% ipython --no-banner

In [1]: import numpy as np

In [2]: np.set_printoptions(precision=2, suppress=True, linewidth=140)

In [3]: def tidy(a):
   ...:     return np.round(a, 2) + 0
   ...: 

In [4]: rng = np.random.default_rng(9)

In [5]: mat = np.array([[1, 2, 2, 1], [0, 0, 0, 2], [2, 1, 1, 1], [0, 1, 2, 1]]) * (rng.random((4, 4)) < 0.3)

In [6]: print(mat)
[[0 2 0 0]
 [0 0 0 0]
 [2 0 0 1]
 [0 0 0 0]]

In [7]: U, sv, Vt = np.linalg.svd(mat)

In [8]: V = Vt[:(sv > 1e-8).sum()]

In [9]: x0 = mat[3] + 4 * mat[2] + rng.integers(2) * np.eye(4)[3]

In [10]: print(x0)
[8. 0. 0. 5.]

In [11]: print(np.linalg.matrix_rank(np.vstack([mat, x0])))
3

In [12]: print(tidy(np.linalg.norm(x0 - V.T @ V @ x0)))
0.89

In [13]: print(tidy(V.T @ V))
[[0.8 0.  0.  0.4]
 [0.  1.  0.  0. ]
 [0.  0.  0.  0. ]
 [0.4 0.  0.  0.2]]

In [14]: print(tidy(np.diag(V.T @ V)))
[0.8 1.  0.  0.2]

In [15]: U, sv, Vt = np.linalg.svd(mat)

In [16]: print(np.argmax(sv[:-1] / (sv[1:] + 1e-6)) + 1)
2

In [17]: A2 = U[:, :2] @ np.diag(sv[:2]) @ Vt[:2]

In [18]: print(A2)
[[0. 2. 0. 0.]
 [0. 0. 0. 0.]
 [2. 0. 0. 1.]
 [0. 0. 0. 0.]]

In [19]: print(tidy(np.linalg.norm(mat - A2, 2)), sv[2])
0.0 -0.0

In [20]: print(np.linalg.matrix_rank(A2))
2

In [21]: print(np.linalg.matrix_rank(mat, rtol=0.05))
2

In [22]: print(tidy(np.linalg.norm(mat - A2) / np.linalg.norm(mat)))
0.0

In [23]: print(np.argsort(-np.linalg.norm(A2, axis=0).round(6), kind="stable")[:3])
[0 1 3]

In [24]: print([round(float(x), 2) for x in np.linalg.svd(A2, compute_uv=False)[:3]])
[2.24, 2.0, 0.0]

In [25]: r = np.linalg.matrix_rank(mat)

In [26]: print(r)
2

In [27]: ns = np.linalg.svd(mat)[2][r:].T

In [28]: print([int(np.linalg.matrix_rank(mat[:i])) for i in range(1, len(mat) + 1)])
[1, 1, 2, 2]

In [29]: print(np.allclose(mat @ ns, 0))
True

In [30]: print([int(np.linalg.matrix_rank(mat[:, :j + 1])) for j in range(4)])
[1, 2, 2, 2]

In [31]: print(tidy(ns @ ns.T))
[[ 0.2  0.   0.  -0.4]
 [ 0.   0.   0.   0. ]
 [ 0.   0.   1.   0. ]
 [-0.4  0.   0.   0.8]]

In [32]: print(np.allclose(mat[:-1].T @ np.linalg.lstsq(mat[:-1].T, mat[-1])[0], mat[-1]))
True

In [33]: print(np.unique(mat.round(6), axis=0).shape)
(3, 4)

In [34]: print(tidy(np.trace(np.linalg.pinv(mat) @ mat)))
2.0

In [35]: print(np.abs(np.diag(np.linalg.qr(mat)[1])) > 1e-9)
[ True  True False False]

In [36]: print(np.linalg.lstsq(mat[:-1].T, mat[-1])[2])
2

In [37]: data = np.array([[0.0, -0.2, 2.3], [-0.4, 0.5, 1.9], [0.2, 0.5, 0.9]])

In [38]: x0 = np.array([1, 0, -1])

In [39]: target = data @ x0

In [40]: print(target)
[-2.3 -2.3 -0.7]

In [41]: print(tidy(np.linalg.solve(data, target)))
[ 1.  0. -1.]

In [42]: print(tidy(np.linalg.solve(data, data[:, 2])))
[0. 0. 1.]

In [43]: print(tidy(np.linalg.solve(data.T, data[2])))
[0. 0. 1.]

In [44]: print(tidy(np.linalg.solve(data, target + data[:, 1])))
[ 1.  1. -1.]

In [45]: print(tidy(np.linalg.solve(data, 3 * target)))
[ 3.  0. -3.]
